$ python3 -q
>>> import numpy as np
>>> from numpy import linalg as LA
>>> np.set_printoptions(precision=2, suppress=True, linewidth=140)
>>> def tidy(a):
...     return np.round(a, 2) + 0
... 
>>> rng = np.random.default_rng(954954)
>>> arr = np.eye(3, dtype=int)[rng.permutation(3)] * np.array([-1, 1, -3])
>>> print(arr)
[[-1  0  0]
 [ 0  1  0]
 [ 0  0 -3]]
>>> print(np.all(LA.eigvalsh(arr) > 0))
False
>>> print(tidy(LA.eigvalsh(arr).min()))
-3.0
>>> print([round(float(LA.det(arr[:i, :i])), 2) + 0 for i in range(1, 4)])
[-1.0, -1.0, 3.0]
>>> print(LA.matrix_power(arr - np.diag(np.diag(arr)), 3))
[[0 0 0]
 [0 0 0]
 [0 0 0]]
>>> print(LA.matrix_power(arr, 2))
[[1 0 0]
 [0 1 0]
 [0 0 9]]
>>> feats = np.array([[0, 0, 0], [0, 0, 0], [1, 0, 0], [0, 0, 0], [0, 2, 0]])
>>> Uu, sig, VT = LA.svd(feats)
>>> vecs = VT[:(sig > 1e-8).sum()]
>>> x = feats[2] + -2 * feats[1] + rng.integers(2) * np.eye(3)[1]
>>> print(x)
[1. 0. 0.]
>>> print(tidy(LA.norm(x - vecs.T @ vecs @ x)))
0.0
>>> print(vecs.T @ vecs)
[[1. 0. 0.]
 [0. 1. 0.]
 [0. 0. 0.]]
>>> print(LA.matrix_rank(np.vstack([feats, x])))
2
>>> print(np.diff(feats, axis=0))
[[ 0  0  0]
 [ 1  0  0]
 [-1  0  0]
 [ 0  2  0]]
>>> print(np.count_nonzero(feats))
2
>>> print(np.abs(feats).max())
2
>>> print(LA.lstsq(feats[:-1].T, feats[-1])[2])
1
>>> print(np.unique(feats.round(6), axis=0).shape)
(3, 3)
>>> print(np.allclose(feats[:-1].T @ LA.lstsq(feats[:-1].T, feats[-1])[0], feats[-1]))
False
>>> print(tidy(feats @ LA.pinv(feats) @ feats))
[[0. 0. 0.]
 [0. 0. 0.]
 [1. 0. 0.]
 [0. 0. 0.]
 [0. 2. 0.]]
>>> print(np.abs(np.diag(LA.qr(feats)[1])) > 1e-9)
[ True  True False]
